$ python3 -q
>>> import numpy as np
>>> import numpy.linalg as la
>>> np.set_printoptions(precision=2, suppress=True, linewidth=200)
>>> m1 = np.load("sample0.npy")
>>> print(m1)
[[9. 4. 4.]
 [4. 9. 4.]
 [4. 4. 9.]]
>>> vals, evecs = la.eigh(m1)
>>> print(evecs @ np.diag(vals) @ evecs.T)
[[9. 4. 4.]
 [4. 9. 4.]
 [4. 4. 9.]]
>>> print(la.eigvalsh(m1 @ m1))
[ 25.  25. 289.]
>>> print(np.abs(evecs[:, -1]))
[0.58 0.58 0.58]
>>> print(np.abs(evecs[:, -1]).round(6).argmax())
0
>>> print(m1 @ (-1.0) ** np.arange(3))
[ 9. -1.  9.]
>>> print(np.sort(np.abs(np.fft.fft(m1[0]))), np.sort(la.svd(m1, compute_uv=False)))
[ 5.  5. 17.] [ 5.  5. 17.]
>>> x0 = np.ones(3)
>>> for _ in range(4):
...     x0 = m1 @ x0
...     x0 /= la.norm(x0)
...     print(round(x0 @ m1 @ x0, 2))
... 
17.0
17.0
17.0
17.0
>>> print(x0)
[0.58 0.58 0.58]
>>> print(round(float(la.eigvalsh(m1)[-1]), 2))
17.0
>>> W0 = np.load("block13.npy")
>>> print(W0)
[[ 4  3  4]
 [ 5  0 -3]
 [ 0 -1  2]]
>>> A2 = la.inv(W0)
>>> print(np.allclose(A2, W0.T))
False
>>> print((np.abs(A2) > 1e-9).astype(int))
[[1 1 1]
 [1 1 1]
 [1 1 1]]
>>> print(la.det(W0) * A2)
[[ -3. -10.  -9.]
 [-10.   8.  32.]
 [ -5.   4. -15.]]
>>> print(np.round(la.det(W0) * la.det(A2), 2))
1.0
>>> Lm = la.cholesky(m1)
>>> print(m1 / np.sqrt(np.outer(np.diag(m1), np.diag(m1))))
[[1.   0.44 0.44]
 [0.44 1.   0.44]
 [0.44 0.44 1.  ]]
>>> print(np.round(np.prod(np.diag(Lm)) ** 2, 2), np.round(la.det(m1), 2))
425.0 425.0
>>> print(Lm @ Lm.T)
[[9. 4. 4.]
 [4. 9. 4.]
 [4. 4. 9.]]
>>> r0 = np.array([2, 2, 1])
>>> A2 = W0 + np.outer(r0, np.eye(3)[0])
>>> print(A2)
[[ 6.  3.  4.]
 [ 7.  0. -3.]
 [ 1. -1.  2.]]
>>> print(la.matrix_rank(la.inv(A2) - la.inv(W0), tol=1e-8))
1
>>> def softmax(z):
...     e = np.exp(z - z.max(axis=-1, keepdims=True))
...     return e / e.sum(axis=-1, keepdims=True)
... 
>>> print(np.round(softmax(W0[1]), 2) + 0)
[0.99 0.01 0.  ]
>>> print(softmax(W0).sum(axis=1))
[1. 1. 1.]
>>> print(np.round(softmax(10 * W0[1]), 2) + 0)
[1. 0. 0.]
>>> S = W0 @ W0.T / np.sqrt(3)
>>> print(np.round(softmax(S), 2) + 0)
[[1.  0.  0. ]
 [0.  1.  0. ]
 [0.5 0.  0.5]]
>>> print(np.round(softmax(S + np.triu(np.full(S.shape, -np.inf), 1)), 2) + 0)
[[1.  0.  0. ]
 [0.  1.  0. ]
 [0.5 0.  0.5]]
>>> rng = np.random.default_rng(88999)
>>> z = rng.permutation(3)
>>> print(z)
[1 0 2]
>>> A2 = W0[z][:, z]
>>> print(np.trace(A2))
6
>>> print(A2)
[[ 0  5 -3]
 [ 3  4  4]
 [-1  0  2]]
>>> print(round(la.det(A2), 2), round(la.det(W0[z]), 2))
-62.0 62.0
>>> print(np.diag(A2))
[0 4 2]
>>> mat = np.loadtxt("arr.csv", delimiter=",")
>>> print(mat)
[[ 0.63 -0.96  0.29  0.27  0.3  -0.46  0.08]
 [-0.96 -1.06  0.35  0.41  0.15 -0.45 -0.7 ]
 [ 0.29  0.35 -1.03 -0.08 -0.07 -0.61  0.3 ]
 [ 0.27  0.41 -0.08 -0.02  0.26 -0.21 -0.14]
 [ 0.3   0.15 -0.07  0.26 -1.37  0.48 -1.21]
 [-0.46 -0.45 -0.61 -0.21  0.48  1.58  0.14]
 [ 0.08 -0.7   0.3  -0.14 -1.21  0.14  1.26]]
>>> vals, evecs = la.eigh(mat)
>>> print((vals > 1e-8).sum(), (vals < -1e-8).sum())
3 3
>>> print(np.round(la.svd(mat, compute_uv=False), 2) + 0)
[2. 2. 2. 2. 1. 1. 0.]
>>> print(np.unique(vals.round(6) + 0, return_counts=True)[1])
[2 1 1 1 2]
>>> print(round(vals.sum(), 2), np.trace(mat))
0.0 0.0
>>> print(evecs @ np.diag(vals) @ evecs.T)
[[ 0.63 -0.96  0.29  0.27  0.3  -0.46  0.08]
 [-0.96 -1.06  0.35  0.41  0.15 -0.45 -0.7 ]
 [ 0.29  0.35 -1.03 -0.08 -0.07 -0.61  0.3 ]
 [ 0.27  0.41 -0.08 -0.02  0.26 -0.21 -0.14]
 [ 0.3   0.15 -0.07  0.26 -1.37  0.48 -1.21]
 [-0.46 -0.45 -0.61 -0.21  0.48  1.58  0.14]
 [ 0.08 -0.7   0.3  -0.14 -1.21  0.14  1.26]]
>>> print(np.round(evecs.T @ evecs, 2) + 0)
[[1. 0. 0. 0. 0. 0. 0.]
 [0. 1. 0. 0. 0. 0. 0.]
 [0. 0. 1. 0. 0. 0. 0.]
 [0. 0. 0. 1. 0. 0. 0.]
 [0. 0. 0. 0. 1. 0. 0.]
 [0. 0. 0. 0. 0. 1. 0.]
 [0. 0. 0. 0. 0. 0. 1.]]
>>> print(vals.round(2) + 0)
[-2. -2. -1.  0.  1.  2.  2.]
>>> print(la.eigvalsh(mat + 3 * np.eye(7)))
[1. 1. 2. 3. 4. 5. 5.]
>>> print(np.round(la.eigvalsh(mat @ mat), 2) + 0)
[0. 1. 1. 4. 4. 4. 4.]
>>> la.determinant(mat)
Traceback (most recent call last):
  File "<python-input-58>", line 1, in <module>
    la.determinant(mat)
    ^^^^^^^^^^^^^^
AttributeError: module 'numpy.linalg' has no attribute 'determinant'
>>> print(np.round(np.sort(np.abs(la.eigvals(mat))), 2) + 0)
[0. 1. 1. 2. 2. 2. 2.]
>>> print((mat + mat.T) / 2)
[[ 0.63 -0.96  0.29  0.27  0.3  -0.46  0.08]
 [-0.96 -1.06  0.35  0.41  0.15 -0.45 -0.7 ]
 [ 0.29  0.35 -1.03 -0.08 -0.07 -0.61  0.3 ]
 [ 0.27  0.41 -0.08 -0.02  0.26 -0.21 -0.14]
 [ 0.3   0.15 -0.07  0.26 -1.37  0.48 -1.21]
 [-0.46 -0.45 -0.61 -0.21  0.48  1.58  0.14]
 [ 0.08 -0.7   0.3  -0.14 -1.21  0.14  1.26]]
>>> rank = la.matrix_rank(mat)
>>> print(rank)
6
>>> N = la.svd(mat)[2][rank:].T
>>> print(np.round(N @ N.T, 2) + 0)
[[ 0.   -0.01  0.   -0.04  0.   -0.01 -0.01]
 [-0.01  0.04 -0.01  0.18  0.01  0.02  0.05]
 [ 0.   -0.01  0.   -0.03  0.    0.   -0.01]
 [-0.04  0.18 -0.03  0.89  0.03  0.12  0.22]
 [ 0.    0.01  0.    0.03  0.    0.    0.01]
 [-0.01  0.02  0.    0.12  0.    0.02  0.03]
 [-0.01  0.05 -0.01  0.22  0.01  0.03  0.06]]
>>> print(N[:, 0] / N[np.abs(N[:, 0]).round(6).argmax(), 0])
[-0.04  0.2  -0.03  1.    0.03  0.14  0.25]
>>> print(N.shape)
(7, 1)
>>> print([int(la.matrix_rank(mat[:, :j + 1])) for j in range(7)])
[1, 2, 3, 4, 5, 6, 6]
>>> print(np.allclose(mat @ N, 0))
True
>>> print(la.matrix_rank(mat.T @ mat), la.matrix_rank(mat @ mat.T))
6 6
>>> print([int(la.matrix_rank(np.delete(mat, i, axis=0))) for i in range(7)])
[6, 6, 6, 6, 6, 6, 6]
>>> print(np.abs(np.diag(la.qr(mat)[1])) > 1e-9)
[ True  True  True  True  True  True False]
>>> print(np.round(np.trace(la.pinv(mat) @ mat), 2))
6.0
>>> print(softmax(mat[5]))
[0.06 0.06 0.05 0.08 0.16 0.47 0.11]
>>> S = mat @ mat.T / np.sqrt(7)
>>> print(softmax(S + np.triu(np.full(S.shape, -np.inf), 1)))
[[1.   0.   0.   0.   0.   0.   0.  ]
 [0.3  0.7  0.   0.   0.   0.   0.  ]
 [0.26 0.19 0.54 0.   0.   0.   0.  ]
 [0.24 0.2  0.28 0.28 0.   0.   0.  ]
 [0.1  0.13 0.11 0.12 0.53 0.   0.  ]
 [0.1  0.12 0.1  0.1  0.11 0.48 0.  ]
 [0.12 0.09 0.1  0.08 0.1  0.1  0.41]]
>>> print(np.round(softmax(S)[5] @ mat, 2) + 0)
[-0.15 -0.38 -0.27 -0.02  0.    0.57  0.03]
>>> F = np.load("run12.npy")
>>> print(F)
[[0 1 1 0 0]
 [1 0 1 0 1]
 [1 1 0 0 0]
 [0 0 0 0 1]
 [0 1 0 1 0]]
>>> print(np.all(la.eigvalsh(F) > 0))
False
>>> print(np.round(la.eigvalsh(F).min(), 2))
-1.68
>>> print([round(float(la.det(F[:i, :i])), 2) + 0 for i in range(1, 6)])
[0.0, -1.0, 2.0, 0.0, -2.0]
>>> print(round(la.det(2 * F), 2), round(la.det(F), 2))
-64.0 -2.0
>>> print(np.round(la.det(F[::-1]), 2))
-2.0
>>> print(np.kron(np.eye(2, dtype=int), F))
[[0 1 1 0 0 0 0 0 0 0]
 [1 0 1 0 1 0 0 0 0 0]
 [1 1 0 0 0 0 0 0 0 0]
 [0 0 0 0 1 0 0 0 0 0]
 [0 1 0 1 0 0 0 0 0 0]
 [0 0 0 0 0 0 1 1 0 0]
 [0 0 0 0 0 1 0 1 0 1]
 [0 0 0 0 0 1 1 0 0 0]
 [0 0 0 0 0 0 0 0 0 1]
 [0 0 0 0 0 0 1 0 1 0]]
>>> print(la.eigvals(F))
[ 2.21  1.   -1.68 -0.54 -1.  ]
>>> print(np.argwhere(np.triu(F)))
[[0 1]
 [0 2]
 [1 2]
 [1 4]
 [3 4]]
>>> Lm = np.diag(F.sum(axis=1)) - F
>>> print(np.round(la.eigvalsh(Lm), 2) + 0)
[0.   0.52 2.31 3.   4.17]
>>> print(Lm)
[[ 2 -1 -1  0  0]
 [-1  3 -1  0 -1]
 [-1 -1  2  0  0]
 [ 0  0  0  1 -1]
 [ 0 -1  0 -1  2]]
>>> vals, evecs = la.eig(F)
>>> print(vals)
[ 2.21  1.   -1.68 -0.54 -1.  ]
>>> print(np.round(np.prod(vals), 2))
-2.0
>>> print(np.sort(la.eigvals(F @ F)))
[0.29 1.   1.   2.81 4.9 ]
>>> print(np.sort(la.eigvals(F.T)))
[-1.68 -1.   -0.54  1.    2.21]
>>> J = np.array([[1.0, 0.9], [0.9, 1.0]])
>>> A2 = la.inv(J)
>>> print(round(float(la.slogdet(J)[0]), 2))
1.0
>>> print(la.det(J) * A2)
[[ 1.  -0.9]
 [-0.9  1. ]]
>>> print(np.allclose(A2, J.T))
False
>>> print(round(float(la.cond(J)), 2))
19.0
>>> r0, g = J[1], J[0]
>>> print(r0 @ g)
1.8
>>> print(r0 @ r0)
1.81
>>> pr = (r0 @ g) / (r0 @ r0) * r0
>>> print(g - pr)
[ 0.1  -0.09]
>>> print(np.round((g - pr) @ r0, 2))
-0.0
>>> K = np.array([[-2.0, 1.0, 0.0, 0.0, 0.0, 0.0, 0.0],
...     [0.0, -2.0, 1.0, 0.0, 0.0, 0.0, 0.0],
...     [0.0, 0.0, -2.0, 1.0, 0.0, 0.0, 0.0],
...     [0.0, 0.0, 0.0, -2.0, 1.0, 0.0, 0.0],
...     [0.0, 0.0, 0.0, 0.0, -2.0, 1.0, 0.0],
...     [0.0, 0.0, 0.0, 0.0, 0.0, -2.0, 1.0],
...     [0.0, 0.0, 0.0, 0.0, 0.0, 0.0, -2.0]])
>>> # triangular: eigenvalues sit on the diagonal
>>> A2 = K / la.norm(K, axis=1, keepdims=True)
>>> cov = A2 @ A2.T
>>> print((cov - 2 * np.eye(7)).round(6).argmax(axis=1))
[2 3 0 0 0 0 0]
>>> print(np.argwhere(np.triu(np.abs(cov) > 0.95, 1)))
[]
>>> print(np.allclose(K @ K.T, K.T @ K))
False
>>> print(np.allclose(K, K.T))
False
>>> print(round(float(la.det(K)), 2))
-128.0
>>> print(np.trace(K))
-14.0
>>> print(np.sort(np.abs(la.eigvals(K))))
[2. 2. 2. 2. 2. 2. 2.]
>>> print((K - K.T) / 2)
[[ 0.   0.5  0.   0.   0.   0.   0. ]
 [-0.5  0.   0.5  0.   0.   0.   0. ]
 [ 0.  -0.5  0.   0.5  0.   0.   0. ]
 [ 0.   0.  -0.5  0.   0.5  0.   0. ]
 [ 0.   0.   0.  -0.5  0.   0.5  0. ]
 [ 0.   0.   0.   0.  -0.5  0.   0.5]
 [ 0.   0.   0.   0.   0.  -0.5  0. ]]
>>> print(K @ K)
[[ 4. -4.  1.  0.  0.  0.  0.]
 [ 0.  4. -4.  1.  0.  0.  0.]
 [ 0.  0.  4. -4.  1.  0.  0.]
 [ 0.  0.  0.  4. -4.  1.  0.]
 [ 0.  0.  0.  0.  4. -4.  1.]
 [ 0.  0.  0.  0.  0.  4. -4.]
 [ 0.  0.  0.  0.  0.  0.  4.]]
>>> assert K == K.T
Traceback (most recent call last):
  File "<python-input-120>", line 1, in <module>
    assert K == K.T
           ^^^^^^^^
ValueError: The truth value of an array with more than one element is ambiguous. Use a.any() or a.all()
>>> O, evecs = la.qr(K[:, :5])[0], la.qr(K[:, 5:])[0]
>>> sigma = la.svd(O.T @ evecs, compute_uv=False)
>>> print((sigma > 0.9).sum())
0
>>> print(np.degrees(np.arccos(sigma.clip(0, 1))))
[60.79 90.  ]
>>> x0 = np.array([2, 3, 2, 2, 3, 0, 2])
>>> y = K @ x0
>>> print(y)
[-1. -4. -2. -1. -6.  2. -4.]
>>> print(la.solve(K, y))
[ 2.  3.  2.  2.  3. -0.  2.]
>>> print(la.solve(K, y + K[:, 6]))
[ 2.  3.  2.  2.  3. -0.  3.]
>>> print(round(la.norm(K[3], 1), 2), np.round(la.norm(K[3], np.inf), 2))
3.0 2.0
>>> print(la.norm(K, axis=1).argmax())
0
>>> print(K[3] @ K[4])
-2.0
>>> print(round(float(la.norm(K, "nuc")), 2))
14.76
>>> arr = np.load("layer2.npy")
>>> print(arr)
[[  9   0   7   1   2   3]
 [  0   1   6   6   4   5]
 [  6   8  62   1   7   0]
 [  3   9   4  68   2   3]
 [  1   9   3   7 -53   9]
 [  7   7   4   3   3  29]]
>>> O, evecs = la.qr(arr[:, :2])[0], la.qr(arr[:, 2:])[0]
>>> sigma = la.svd(O.T @ evecs, compute_uv=False)
>>> print((sigma > 0.9).sum())
1
>>> x0 = np.array([1, -2, -1, -1, -2, 0])
>>> y = arr @ x0
>>> print(y)
[ -3 -22 -87 -91  79 -20]
>>> print(np.round(la.solve(arr.T, arr[5]), 2) + 0)
[0. 0. 0. 0. 0. 1.]
>>> print(np.round(la.solve(arr, arr[:, 5]), 2) + 0)
[0. 0. 0. 0. 0. 1.]
>>> print(la.matrix_power(arr, 3))
[[   5693    5912   34729    8777    6450    4951]
 [   6119    7990   30854   32694   12825    7203]
 [  29354   36194  253721   24830   25950    9464]
 [  22954   51490   64715  327039   12343   29926]
 [   3884   27760   16821   31144 -154330   21072]
 [  13204   13956   38606   30201    8437   30574]]
>>> print(np.allclose(arr, arr.T))
False
